$ python3 -q
>>> import numpy as np
>>> import numpy.linalg as la
>>> np.set_printoptions(precision=2, suppress=True, linewidth=120)
>>> J = np.load("case6.npy")
>>> J
array([[ 2.19,  0.19, -2.04],
       [ 1.89, -2.29, -0.44],
       [-1.23,  2.69, -0.48],
       [-2.69, -0.6 , -1.19],
       [-0.79,  0.13, -2.89],
       [-0.82, -2.87,  0.29],
       [ 0.97, -2.09,  1.92],
       [ 0.46,  2.92, -0.53],
       [-0.08, -2.75, -1.2 ],
       [-2.28, -1.81,  0.71],
       [-1.28, -2.15, -1.65],
       [-1.29, -1.84,  1.98],
       [-2.17,  0.38,  2.03],
       [-2.86, -0.91,  0.05],
       [-1.27,  2.47, -1.13],
       [ 1.89,  1.31, -1.92],
       [ 2.48, -0.71,  1.52],
       [-0.77,  2.67,  1.13]])
>>> z = J[:, 1] > np.median(J[:, 1])
>>> r0 = J[z].mean(axis=0) - J[~z].mean(axis=0)
>>> z.astype(int)
array([1, 0, 1, 1, 1, 0, 0, 1, 0, 0, 0, 0, 1, 0, 1, 1, 0, 1])
>>> ((J - J.mean(axis=0)) @ r0 > 0).astype(int)
array([1, 0, 1, 1, 1, 0, 0, 1, 0, 0, 0, 0, 0, 0, 1, 1, 0, 1])
>>> np.argsort(-np.abs(r0).round(6), kind="stable")
array([1, 2, 0])
>>> round(float((((J - J.mean(axis=0)) @ r0 > 0) == z).mean()), 2)
0.94
>>> B = np.c_[J[:, :2] @ np.array([[3, 3], [2, -1]]), np.array([4, 0, 4, -2, 2, -7, -1, -7, 5, 7, -5, -8, 6, 5, -8, -9, -5, 9])]
>>> B
array([[  6.95,   6.38,   4.  ],
       [  1.09,   7.96,   0.  ],
       [  1.69,  -6.38,   4.  ],
       [ -9.27,  -7.47,  -2.  ],
       [ -2.11,  -2.5 ,   2.  ],
       [ -8.2 ,   0.41,  -7.  ],
       [ -1.27,   5.  ,  -1.  ],
       [  7.22,  -1.54,  -7.  ],
       [ -5.74,   2.51,   5.  ],
       [-10.46,  -5.03,   7.  ],
       [ -8.14,  -1.69,  -5.  ],
       [ -7.55,  -2.03,  -8.  ],
       [ -5.75,  -6.89,   6.  ],
       [-10.4 ,  -7.67,   5.  ],
       [  1.13,  -6.28,  -8.  ],
       [  8.29,   4.36,  -9.  ],
       [  6.02,   8.15,  -5.  ],
       [  3.03,  -4.98,   9.  ]])
>>> np.round(la.norm(B - J @ la.lstsq(J, B)[0], axis=0), 2) + 0
array([ 0.  ,  0.  , 23.85])
>>> np.round(la.lstsq(J, B[:, 0])[0], 2) + 0
array([3., 2., 0.])
>>> P = J @ la.solve(J.T @ J, J.T)
>>> print(P @ J[:, 0])
[ 2.19  1.89 -1.23 -2.69 -0.79 -0.82  0.97  0.46 -0.08 -2.28 -1.28 -1.29 -2.17 -2.86 -1.27  1.89  2.48 -0.77]
>>> print(np.allclose(P @ P, P))
True
>>> print(np.round(la.eigvalsh(P), 2) + 0)
[0. 0. 0. 0. 0. 0. 0. 0. 0. 0. 0. 0. 0. 0. 0. 1. 1. 1.]
>>> print(la.matrix_rank(np.eye(18) - P))
15
>>> np.trace(P)
np.float64(3.0)
>>> Xc = J - J.mean(axis=0)
>>> left, s, vt = la.svd(Xc, full_matrices=False)
>>> np.abs(vt[0]).argmax()
np.int64(1)
>>> s
array([8.38, 7.15, 5.9 ])
>>> np.abs(vt[-1])
array([0.32, 0.23, 0.92])
>>> la.matrix_rank(Xc)
np.int64(3)
>>> (np.sign(left[:, 0]) == np.sign(left[0, 0])).astype(int)
array([1, 0, 1, 0, 1, 0, 0, 1, 0, 0, 0, 0, 0, 0, 1, 1, 0, 1])
>>> print(np.abs(left[:, 0]).argmax())
7
>>> np.round(Xc.mean(axis=0), 2) + 0
array([0., 0., 0.])
>>> data = np.load("run12.npy")
>>> data
array([[-4,  2,  4,  4, -2, -4],
       [ 2,  4,  6, -2, -4, -6],
       [ 2,  2, -2, -2, -2,  2],
       [ 2, -1, -2,  0,  0,  0],
       [-1, -2, -3,  0,  0,  0],
       [-1, -1,  1,  0,  0,  0]])
>>> rng = np.random.default_rng(5443)
>>> z = rng.permutation(6)
>>> z
array([3, 5, 0, 1, 2, 4])
>>> B = data[z][:, z]
>>> round(float(la.det(B)), 2), np.round(la.det(data[z]), 2)
(-1152.0, np.float64(1152.0))
>>> np.trace(B)
np.int64(-2)
>>> B
array([[ 0,  0,  2, -1, -2,  0],
       [ 0,  0, -1, -1,  1,  0],
       [ 4, -4, -4,  2,  4, -2],
       [-2, -6,  2,  4,  6, -4],
       [-2,  2,  2,  2, -2, -2],
       [ 0,  0, -1, -2, -3,  0]])
>>> print(np.diag(B))
[ 0  0 -4  4 -2  0]
